$ ipython --no-banner

In [1]: import numpy as np

In [2]: from numpy import linalg as LA

In [3]: np.set_printoptions(precision=3, suppress=True, linewidth=120, legacy="1.25")

In [4]: rd = lambda a: np.round(a, 3) + 0

In [5]: mat = np.load("arr.npy")

In [6]: mat
Out[6]: 
array([[ 1.029,  4.802, -0.17 , -0.923],
       [-0.011,  0.781, -2.137,  4.452],
       [ 0.055, -1.369,  4.114,  2.489],
       [-0.195,  0.747,  2.107,  4.468],
       [-3.646, -0.996, -3.17 ,  0.817],
       [-4.975, -0.099, -0.255, -0.422],
       [-2.066,  1.559, -2.838,  3.201],
       [-2.584,  2.472,  2.684,  2.237],
       [-1.969,  1.536,  4.237,  0.9  ],
       [ 0.971,  4.195,  2.468, -0.608],
       [-0.712,  1.431, -0.254, -4.731],
       [ 2.835, -1.639, -3.594, -1.165],
       [ 0.701,  0.418, -4.828,  1.014],
       [ 2.637, -3.176,  1.82 ,  2.156],
       [ 4.569, -0.041,  1.104,  1.703],
       [-0.376,  0.102,  0.553,  4.954],
       [-1.981,  3.496, -2.392, -1.771],
       [-2.168, -0.831, -4.303, -1.044],
       [ 0.525,  4.739, -0.476, -1.429],
       [ 1.333, -0.556,  2.858, -3.84 ],
       [ 1.47 , -1.289,  0.032, -4.602],
       [-3.062,  3.321, -0.438,  2.098],
       [-3.412,  0.465, -3.607, -0.366],
       [-1.607, -3.418, -2.937,  1.453],
       [-3.214, -3.031,  2.341, -0.072],
       [-2.602,  1.959,  1.985, -3.233],
       [ 1.904,  1.866,  0.198,  4.225],
       [ 0.461,  2.752, -2.301, -3.453],
       [ 2.468,  0.851, -3.812, -1.911],
       [-3.123, -2.25 ,  2.136,  2.372],
       [-0.563, -3.815,  2.275,  2.226],
       [-0.648,  3.562,  2.391, -2.486],
       [ 0.255,  1.893,  4.24 ,  1.836],
       [ 1.151, -3.357,  3.028,  1.798],
       [ 1.525,  1.456, -2.123, -4.006]])

In [7]: proj = mat @ LA.solve(mat.T @ mat, mat.T)

In [8]: LA.matrix_rank(np.eye(35) - proj)
Out[8]: 31

In [9]: np.trace(proj)
Out[9]: 4.0

In [10]: rd(LA.eigvalsh(proj))
Out[10]: 
array([0., 0., 0., 0., 0., 0., 0., 0., 0., 0., 0., 0., 0., 0., 0., 0., 0., 0., 0., 0., 0., 0., 0., 0., 0., 0., 0., 0.,
       0., 0., 0., 1., 1., 1., 1.])
